% python3 -q
>>> import numpy as np
>>> import numpy.linalg as la
>>> np.set_printoptions(suppress=True, linewidth=100)
>>> basis = np.array([[0, 1, 1], [2, 2, 1]])
>>> W0 = np.repeat(basis, 24 // 2, axis=0)
>>> rng = np.random.default_rng(95687)
>>> W0 = W0 + 0.02 * rng.normal(size=W0.shape)
>>> W0.round(2) + 0
array([[-0.02,  1.  ,  0.98],
       [ 0.02,  1.  ,  1.  ],
       [-0.02,  1.04,  1.02],
       [ 0.  ,  1.  ,  1.02],
       [ 0.01,  0.99,  1.02],
       [ 0.01,  0.98,  1.  ],
       [ 0.02,  1.02,  1.01],
       [-0.01,  0.98,  0.98],
       [-0.04,  0.98,  0.99],
       [ 0.  ,  0.97,  1.  ],
       [ 0.03,  1.  ,  0.98],
       [ 0.03,  0.97,  0.99],
       [ 2.01,  2.  ,  1.01],
       [ 1.97,  1.99,  1.01],
       [ 1.99,  1.99,  1.  ],
       [ 2.03,  2.01,  0.99],
       [ 1.96,  2.03,  0.98],
       [ 2.  ,  2.  ,  1.01],
       [ 2.03,  1.98,  0.99],
       [ 2.01,  2.  ,  1.01],
       [ 1.99,  2.01,  1.  ],
       [ 1.97,  2.01,  1.  ],
       [ 1.99,  2.04,  0.99],
       [ 1.98,  1.99,  0.97]])
>>> basis = W0[[12, 20]].astype(float)
>>> for _ in range(3):
...     lab = la.norm(W0[:, None] - basis, axis=-1).argmin(axis=1)
...     basis = np.array([W0[lab == j].mean(axis=0) for j in range(2)])
... 
>>> lab
array([1, 1, 1, 1, 1, 1, 1, 1, 1, 1, 1, 1, 0, 0, 0, 0, 0, 0, 0, 0, 0, 0, 0, 0])
>>> np.round(basis[1] - basis[0], 2) + 0
array([-1.99, -1.01,  0.  ])
>>> lab = W0[:, 1] > np.median(W0[:, 1])
>>> u = W0[lab].mean(axis=0) - W0[~lab].mean(axis=0)
>>> u.round(2) + 0
array([1.99, 1.01, 0.  ])
>>> E = np.array([[-4.0, 0.0, 0.0, 0.0],
...     [0.0, 1.0, -3.0, -3.0],
...     [0.0, -1.0, 3.0, 3.0],
...     [0.0, 1.0, -3.0, 2.0]])
>>> E @ E
array([[ 16.,   0.,   0.,   0.],
       [  0.,   1.,  -3., -18.],
       [  0.,  -1.,   3.,  18.],
       [  0.,   6., -18.,  -8.]])
>>> np.flatnonzero(la.matrix_power((E != 0) + (E.T != 0) + np.eye(4), 4)[3])
array([1, 2, 3])
>>> (la.matrix_power((E != 0) + (E.T != 0) + np.eye(4), 4) > 0).astype(int)
array([[1, 0, 0, 0],
       [0, 1, 1, 1],
       [0, 1, 1, 1],
       [0, 1, 1, 1]])
>>> [round(float(x), 2) for x in la.svd(E, compute_uv=False)[:3]]
[6.27, 4.0, 3.57]
>>> la.matrix_rank(E, rtol=0.1)
np.int64(3)
>>> lab = rng.permutation(4)
>>> lab
array([3, 0, 1, 2])
>>> M2 = E[lab][:, lab]
>>> np.allclose(M2, E)
False
>>> np.trace(M2)
np.float64(2.0)
>>> M2
array([[ 2.,  0.,  1., -3.],
       [ 0., -4.,  0.,  0.],
       [-3.,  0.,  1., -3.],
       [ 3.,  0., -1.,  3.]])
>>> np.round(np.sort(np.abs(la.eigvals(M2))), 2) + 0
array([0.  , 4.  , 4.47, 4.47])
>>> np.round(la.det(M2), 2), round(float(la.det(E[lab])), 2)
(np.float64(0.0), 0.0)
>>> np.diag(M2)
array([ 2., -4.,  1.,  3.])
>>> np.round(la.det(E[::-1]), 2)
np.float64(0.0)
>>> np.round(la.eigvals(E), 2) + 0
array([ 3.+3.32j,  3.-3.32j,  0.+0.j  , -4.+0.j  ])
>>> np.round(la.det(2 * E), 2), np.round(la.det(E), 2)
(np.float64(0.0), np.float64(0.0))
>>> np.round(np.poly(E), 2) + 0
array([ 1., -2., -4., 80.,  0.])
>>> round(la.det(E.T), 2)
np.float64(0.0)
>>> round(float(la.eigvals(E).sum().real), 2)
2.0
>>> J = np.array([[0, 0, 2, 2, 2],
...     [2, 0, 1, 0, 0],
...     [1, 2, 1, 0, 0],
...     [2, 2, 2, 0, 2],
...     [10, 0, 7, 2, 2]])
>>> J
array([[ 0,  0,  2,  2,  2],
       [ 2,  0,  1,  0,  0],
       [ 1,  2,  1,  0,  0],
       [ 2,  2,  2,  0,  2],
       [10,  0,  7,  2,  2]])
>>> # row 4 is much longer than the rest
>>> np.abs(np.diag(la.qr(J)[1])) > 1e-9
array([ True,  True,  True,  True, False])
>>> np.allclose(J[:-1].T @ la.lstsq(J[:-1].T, J[-1])[0], J[-1])
True
>>> la.lstsq(J[:-1].T, J[-1])[2]
np.int32(4)
>>> np.unique(J.round(6), axis=0).shape
(5, 5)
>>> data = np.loadtxt("test19.csv", delimiter=",")
>>> data
array([[0.4 , 0.2 , 0.2 , 0.2 , 0.  ],
       [0.  , 0.25, 0.25, 0.25, 0.25],
       [0.  , 0.  , 0.67, 0.  , 0.33],
       [0.  , 0.  , 0.  , 1.  , 0.  ],
       [0.  , 0.  , 0.  , 0.  , 1.  ]])
>>> data @ np.ones(5)
array([1., 1., 1., 1., 1.])
>>> np.round(np.sort(np.abs(la.eigvals(data)))[::-1], 2)
array([1.  , 1.  , 0.67, 0.4 , 0.25])
>>> p = np.eye(5)[4]
>>> for _ in range(6):
...     p = p @ data
...     print(p.round(2))
... 
[0. 0. 0. 0. 1.]
[0. 0. 0. 0. 1.]
[0. 0. 0. 0. 1.]
[0. 0. 0. 0. 1.]
[0. 0. 0. 0. 1.]
[0. 0. 0. 0. 1.]
>>> ev, vecs = la.eig(data)
>>> np.round(np.sort(la.eigvals(la.inv(data))), 2)
array([1.  , 1.  , 1.49, 2.5 , 4.  ])
>>> np.round(np.sort(la.eigvals(data @ data)), 2)
array([0.06, 0.16, 0.45, 1.  , 1.  ])
>>> np.round(data @ data, 2)
array([[0.16, 0.13, 0.26, 0.33, 0.12],
       [0.  , 0.06, 0.23, 0.31, 0.4 ],
       [0.  , 0.  , 0.45, 0.  , 0.55],
       [0.  , 0.  , 0.  , 1.  , 0.  ],
       [0.  , 0.  , 0.  , 0.  , 1.  ]])
>>> np.round((data + data.T) / 2, 2)
array([[0.4 , 0.1 , 0.1 , 0.1 , 0.  ],
       [0.1 , 0.25, 0.12, 0.12, 0.12],
       [0.1 , 0.12, 0.67, 0.  , 0.16],
       [0.1 , 0.12, 0.  , 1.  , 0.  ],
       [0.  , 0.12, 0.16, 0.  , 1.  ]])
>>> round(float(la.det(data)), 2)
0.07
>>> data.inv()
Traceback (most recent call last):
  File "<python-input-55>", line 1, in <module>
    data.inv()
    ^^^^^^^^
AttributeError: 'numpy.ndarray' object has no attribute 'inv'
>>> la.determinant(data)
Traceback (most recent call last):
  File "<python-input-56>", line 1, in <module>
    la.determinant(data)
    ^^^^^^^^^^^^^^
AttributeError: module 'numpy.linalg' has no attribute 'determinant'
>>> np.allclose(data, data.T)
False
>>> np.allclose(data @ data.T, data.T @ data)
False
>>> arr = np.array([[0, 0, 0, 1], [0, 0, 0, 0], [0, 0, 0, 0], [1, 0, 0, 0]])
>>> # 3 groups of indices that never mix
>>> np.argwhere(np.triu(arr))
array([[0, 3]])
>>> arr @ arr
array([[1, 0, 0, 0],
       [0, 0, 0, 0],
       [0, 0, 0, 0],
       [0, 0, 0, 1]])
>>> Lm = np.diag(arr.sum(axis=1)) - arr
>>> round(la.det(Lm[1:, 1:]))
0
>>> la.matrix_rank(Lm)
np.int64(1)
>>> np.round(la.eigvalsh(Lm), 2)
array([0., 0., 0., 2.])
>>> ev, vecs = la.eigvalsh(arr)
Traceback (most recent call last):
  File "<python-input-67>", line 1, in <module>
    ev, vecs = la.eigvalsh(arr)
    ^^^^^^^^
ValueError: too many values to unpack (expected 2)
>>> ev, vecs = la.eigh(arr)
>>> np.round(vecs.T @ arr @ vecs, 2) + 0
array([[-1.,  0.,  0.,  0.],
       [ 0.,  0.,  0.,  0.],
       [ 0.,  0.,  0.,  0.],
       [ 0.,  0.,  0.,  1.]])
>>> np.round(la.eigvalsh(arr + 4 * np.eye(4)), 2)
array([3., 4., 4., 5.])
>>> np.round(vecs.T @ vecs, 2) + 0
array([[1., 0., 0., 0.],
       [0., 1., 0., 0.],
       [0., 0., 1., 0.],
       [0., 0., 0., 1.]])
>>> ev.sum(), np.trace(arr)
(np.float64(0.0), np.int64(0))
>>> r = la.matrix_rank(arr)
>>> r
np.int64(2)
>>> ns = la.svd(arr)[2][r:].T
>>> [int(la.matrix_rank(arr[:, :j + 1])) for j in range(4)]
[1, 1, 1, 2]
>>> ns.shape
(4, 2)
>>> arr @ ns
array([[0., 0.],
       [0., 0.],
       [0., 0.],
       [0., 0.]])
>>> la.matrix_rank(arr.T @ arr), la.matrix_rank(arr @ arr.T)
(np.int64(2), np.int64(2))
>>> Uu, sigma, VT = la.svd(arr)
>>> vecs = VT[:(sigma > 1e-8).sum()]
>>> vec = arr[1] + 5 * arr[0] + rng.integers(2) * np.eye(4)[1]
>>> vec
array([0., 1., 0., 5.])
>>> np.allclose(vecs.T @ vecs @ vec, vec)
False
>>> round(float(la.norm(vec - vecs.T @ vecs @ vec)), 2)
1.0
>>> Uu, sigma, VT = la.svd(arr)
>>> sigma
array([1., 1., 0., 0.])
>>> np.argmax(sigma[:-1] / (sigma[1:] + 1e-6)) + 1
np.int64(2)
>>> M2 = Uu[:, :2] @ np.diag(sigma[:2]) @ VT[:2]
>>> la.matrix_rank(arr, rtol=0.05)
np.int64(2)
>>> la.matrix_rank(M2)
np.int64(2)
>>> np.round(la.norm(arr - M2, 2), 2), sigma[2]
(np.float64(0.0), np.float64(0.0))
>>> M2 = np.array([[6, -9, 3, -1], [6, -1, -6, 6]])
>>> feats = M2.T @ M2
>>> feats
array([[ 72, -60, -18,  30],
       [-60,  82, -21,   3],
       [-18, -21,  45, -39],
       [ 30,   3, -39,  37]])
>>> round(float(la.det(feats[::-1])), 2)
-0.0
>>> round(la.det(feats.T), 2)
np.float64(-0.0)
>>> round(la.eigvals(feats).sum().real, 2)
np.float64(236.0)
>>> np.kron(np.eye(2, dtype=int), feats)
array([[ 72, -60, -18,  30,   0,   0,   0,   0],
       [-60,  82, -21,   3,   0,   0,   0,   0],
       [-18, -21,  45, -39,   0,   0,   0,   0],
       [ 30,   3, -39,  37,   0,   0,   0,   0],
       [  0,   0,   0,   0,  72, -60, -18,  30],
       [  0,   0,   0,   0, -60,  82, -21,   3],
       [  0,   0,   0,   0, -18, -21,  45, -39],
       [  0,   0,   0,   0,  30,   3, -39,  37]])
>>> r = la.matrix_rank(feats)
>>> r
np.int64(2)
>>> ns = la.svd(feats)[2][r:].T
>>> np.round(ns @ ns.T, 2)
array([[ 0.48,  0.4 ,  0.17, -0.25],
       [ 0.4 ,  0.36,  0.24, -0.1 ],
       [ 0.17,  0.24,  0.53,  0.4 ],
       [-0.25, -0.1 ,  0.4 ,  0.63]])
>>> la.matrix_rank(feats.T @ feats), la.matrix_rank(feats @ feats.T)
(np.int64(2), np.int64(2))
>>> ns.shape
(4, 2)
>>> np.round(feats @ la.pinv(feats) @ feats, 2)
array([[ 72., -60., -18.,  30.],
       [-60.,  82., -21.,   3.],
       [-18., -21.,  45., -39.],
       [ 30.,   3., -39.,  37.]])
>>> round(np.trace(la.pinv(feats) @ feats), 2)
np.float64(2.0)
>>> np.allclose(feats[:-1].T @ la.lstsq(feats[:-1].T, feats[-1])[0], feats[-1])
True
>>> np.abs(np.diag(la.qr(feats)[1])) > 1e-9
array([ True,  True, False, False])
>>> np.unique(feats.round(6), axis=0).shape
(4, 4)
>>> ev, vecs = la.eigh(feats)
>>> np.round(la.eigvalsh(feats @ feats), 2) + 0
array([    0.  ,     0.  ,  9054.03, 19837.97])
>>> np.round(np.abs(vecs[:, -1]), 2)
array([0.7 , 0.68, 0.07, 0.21])
>>> ev.sum(), np.trace(feats)
(np.float64(236.0), np.int64(236))
>>> np.round(la.svd(feats, compute_uv=False), 2) + 0
array([140.85,  95.15,   0.  ,   0.  ])
>>> (ev > 1e-8).sum(), (ev < -1e-8).sum()
(np.int64(2), np.int64(0))
>>> mat = np.array([[11, -2, -2, -10],
...     [12, 2, -3, -10],
...     [-12, 0, 3, 12],
...     [-2, 4, -1, 0],
...     [9, 2, -3, -10]])
>>> # looks like rank 3
>>> Uu, sigma, VT = la.svd(mat)
>>> vecs = VT[:(sigma > 1e-8).sum()]
>>> vec = mat[3] + -3 * mat[4] + rng.integers(2) * np.eye(4)[3]
>>> vec
array([-29.,  -2.,   8.,  31.])
>>> np.round(np.diag(vecs.T @ vecs), 2)
array([1.  , 0.94, 0.11, 0.94])
>>> np.allclose(vecs.T @ vecs @ vec, vec)
False
>>> A = np.array([[0, 0, 0, 0], [0, 0, 0, 0], [0, 0, 0, 3], [0, 0, 0, 3]])
>>> Uu, sigma, VT = la.svd(A)
>>> vecs = VT[:(sigma > 1e-8).sum()]
>>> vec = A[0] + 2 * A[1] + rng.integers(2) * np.eye(4)[3]
>>> vec
array([0., 0., 0., 0.])
>>> la.matrix_rank(np.vstack([A, vec]))
np.int64(1)
>>> np.round(vecs.T @ vecs, 2)
array([[0., 0., 0., 0.],
       [0., 0., 0., 0.],
       [0., 0., 0., 0.],
       [0., 0., 0., 1.]])
>>> lab = rng.permutation(4)
>>> lab
array([3, 1, 2, 0])
>>> M2 = A[lab][:, lab]
>>> round(la.det(M2), 2), round(float(la.det(A[lab])), 2)
(np.float64(0.0), 0.0)
>>> M2
array([[3, 0, 0, 0],
       [0, 0, 0, 0],
       [3, 0, 0, 0],
       [0, 0, 0, 0]])
>>> np.diag(M2)
array([3, 0, 0, 0])
>>> np.round(np.sort(np.abs(la.eigvals(M2))), 2)
array([0., 0., 0., 3.])
>>> np.allclose(M2, A)
False
>>> round(float(la.norm(A, 2) / la.norm(A)), 2)
1.0
>>> la.cond(A) > 100
np.True_
>>> np.argsort(-la.norm(A, axis=0).round(6), kind="stable")[:3]
array([3, 0, 1])
>>> la.matrix_power(A - np.diag(np.diag(A)), 4)
array([[0, 0, 0, 0],
       [0, 0, 0, 0],
       [0, 0, 0, 0],
       [0, 0, 0, 0]])
>>> la.matrix_rank(A - A[0, 0] * np.eye(4))
np.int64(1)
>>> [int(la.matrix_rank(la.matrix_power(A, p))) for p in range(1, 5)]
[1, 1, 1, 1]
>>> np.prod(np.diag(A)), np.round(la.det(A), 2)
(np.int64(0), np.float64(0.0))
>>> try:
...     la.inv(A)
... except la.LinAlgError as e:
...     print("failed:", e)
... 
failed: Singular matrix
